$ ipython --no-banner

In [1]: import numpy as np

In [2]: np.set_printoptions(precision=3, suppress=True, linewidth=100)

In [3]: def rnd(a):
   ...:     return np.round(a, 3) + 0
   ...: 

In [4]: arr = np.array([[-2.0, 1.0, 1.0, -1.0],
   ...:     [-4.0, 6.0, 4.0, -4.0],
   ...:     [-8.0, 5.0, 7.0, -5.0],
   ...:     [-12.0, 12.0, 12.0, -10.0]])

In [5]: O = arr.astype(float).copy()

In [6]: for j in range(4):
   ...:     O[:, j] -= O[:, :j] @ (O[:, :j].T @ O[:, j])
   ...:     O[:, j] /= np.linalg.norm(O[:, j])
   ...: 

In [7]: rnd(O.T @ O)
Out[7]: 
array([[1., 0., 0., 0.],
       [0., 1., 0., 0.],
       [0., 0., 1., 0.],
       [0., 0., 0., 1.]])

In [8]: E = np.array([[1.1, 0.4, -0.3],
   ...:     [-0.7, 0.9, 0.5],
   ...:     [-1.5, -0.2, 0.9],
   ...:     [0.0, 0.8, 0.5],
   ...:     [0.3, -0.4, 2.0],
   ...:     [0.5, -1.2, -0.3],
   ...:     [2.0, -0.6, 0.4],
   ...:     [-1.0, -0.7, -0.1],
   ...:     [1.0, -0.8, -0.3],
   ...:     [1.2, 0.1, -0.3]])

In [9]: rng = np.random.default_rng(529)

In [10]: E[:, 0] = 2 * E[:, 2] + 0.1 * rng.normal(size=10)

In [11]: rnd(E)
Out[11]: 
array([[-0.421,  0.4  , -0.3  ],
       [ 1.123,  0.9  ,  0.5  ],
       [ 1.697, -0.2  ,  0.9  ],
       [ 0.986,  0.8  ,  0.5  ],
       [ 4.186, -0.4  ,  2.   ],
       [-0.59 , -1.2  , -0.3  ],
       [ 0.839, -0.6  ,  0.4  ],
       [-0.195, -0.7  , -0.1  ],
       [-0.717, -0.8  , -0.3  ],
       [-0.658,  0.1  , -0.3  ]])

In [12]: gram = np.cov(E, rowvar=False)

In [13]: np.argsort(-E.std(axis=0).round(6), kind="stable")
Out[13]: array([0, 2, 1])

In [14]: gram.shape
Out[14]: (3, 3)

In [15]: rnd(np.corrcoef(E[:, 0], E[:, 2])[0, 1])
Out[15]: np.float64(0.998)

In [16]: rnd(np.polyfit(E[:, 0], E[:, 2], 1))
Out[16]: array([ 0.485, -0.003])

In [17]: Xc = E - E.mean(axis=0)

In [18]: evecs = np.linalg.svd(Xc)[2][:2]

In [19]: A2 = Xc - Xc @ evecs.T @ evecs

In [20]: rnd((Xc @ evecs.T).std(axis=0))
Out[20]: array([1.612, 0.658])

In [21]: rnd(np.cov(Xc @ evecs.T, rowvar=False))
Out[21]: 
array([[2.888, 0.   ],
       [0.   , 0.482]])

In [22]: rnd(np.linalg.norm(A2) / np.linalg.norm(Xc))
Out[22]: np.float64(0.023)

In [23]: rnd(np.diag(evecs.T @ evecs))
Out[23]: array([0.809, 1.   , 0.192])

In [24]: dist = np.linalg.norm(E[:, None] - E[None], axis=-1)

In [25]: rnd(dist[:5, :5])
Out[25]: 
array([[0.   , 1.809, 2.507, 1.667, 5.211],
       [1.809, 0.   , 1.304, 0.17 , 3.65 ],
       [2.507, 1.304, 0.   , 1.291, 2.728],
       [1.667, 0.17 , 1.291, 0.   , 3.732],
       [5.211, 3.65 , 2.728, 3.732, 0.   ]])

In [26]: (dist + 1e9 * np.eye(10)).round(6).argmin(axis=1)
Out[26]: array([9, 3, 6, 1, 2, 8, 2, 8, 5, 0])
